$ python -q
>>> import numpy as np
>>> from numpy import linalg as LA
>>> np.set_printoptions(suppress=True, linewidth=120)
>>> J = np.load("m.npy")
>>> J
array([[ 1, -1,  1, -1, -1,  1, -1,  1],
       [ 1,  1, -1, -1, -1, -1,  1,  1],
       [ 1,  1,  1,  1, -1, -1, -1, -1]])
>>> Y = J[0, 0] * J[1:] - np.outer(J[1:, 0], J[0])
>>> Y
array([[ 0,  2, -2,  0,  0, -2,  2,  0],
       [ 0,  2,  0,  2,  0, -2,  0, -2]])
>>> LA.matrix_rank(Y), LA.matrix_rank(J)
(np.int64(2), np.int64(3))
>>> np.flatnonzero(~Y.round(6).any(axis=1))
array([], dtype=int64)
>>> J[:, 0] / J[0, 0]
array([1., 1., 1.])
>>> np.unravel_index(np.abs(J).argmax(), J.shape)
(np.int64(0), np.int64(0))
>>> np.abs(J).max()
np.int64(1)
>>> np.round(LA.svd(J, compute_uv=False), 2)
array([2.83, 2.83, 2.83])
>>> np.diff(J, axis=0)
array([[ 0,  2, -2,  0,  0, -2,  2,  0],
       [ 0,  0,  2,  2,  0,  0, -2, -2]])
>>> np.zeros(3, 8)
Traceback (most recent call last):
  File "<python-input-14>", line 1, in <module>
    np.zeros(3, 8)
    ~~~~~~~~^^^^^^
TypeError: Cannot interpret '8' as a data type
>>> np.count_nonzero(J)
np.int64(24)
>>> arr = np.loadtxt("dump.csv", delimiter=",")
>>> arr
array([[ 0., -2.,  0.,  0.],
       [ 0., -2., -1.,  0.],
       [ 0.,  0.,  1.,  0.]])
>>> # columns 0 and 3 are equal
>>> LA.matrix_rank(arr, rtol=0.1)
np.int64(2)
>>> LA.cond(arr) > 100
np.True_
>>> np.argsort(-LA.norm(arr, axis=0).round(6), kind="stable")[:3]
array([1, 2, 0])
>>> np.allclose(arr[:-1].T @ LA.lstsq(arr[:-1].T, arr[-1])[0], arr[-1])
True
>>> np.unique(arr.round(6), axis=0).shape
(3, 4)
>>> round(np.trace(LA.pinv(arr) @ arr), 2)
np.float64(2.0)
>>> np.round(arr @ LA.pinv(arr) @ arr, 2) + 0
array([[ 0., -2.,  0.,  0.],
       [ 0., -2., -1.,  0.],
       [ 0.,  0.,  1.,  0.]])
>>> Y = np.array([[2, 3, 0], [1, 3, 0], [0, 1, 1], [3, 3, 2]])
>>> arr @ Y
array([[-2., -6.,  0.],
       [-2., -7., -1.],
       [ 0.,  1.,  1.]])
>>> np.einsum("ij->j", arr)
array([ 0., -4.,  0.,  0.])
>>> np.vstack([arr, Y.T]).shape
(6, 4)
>>> LA.matrix_rank(arr @ Y)
np.int64(2)
>>> LA.matrix_rank(np.vstack([arr, Y.T]))
np.int64(4)
>>> Y = np.array([[-2]])
>>> W2 = np.array([[3, 4, -1], [-3, 2, 0], [2, -1, 0]])
>>> E = np.block([[Y, np.zeros((1, 3))], [np.zeros((3, 1)), W2]])
>>> E
array([[-2.,  0.,  0.,  0.],
       [ 0.,  3.,  4., -1.],
       [ 0., -3.,  2.,  0.],
       [ 0.,  2., -1.,  0.]])
>>> # 2 blocks once reordered
>>> round(float(LA.det(E)), 2)
-2.0
>>> np.round(np.sort(LA.eigvals(E).real), 2)
array([-2.  ,  0.05,  2.47,  2.47])
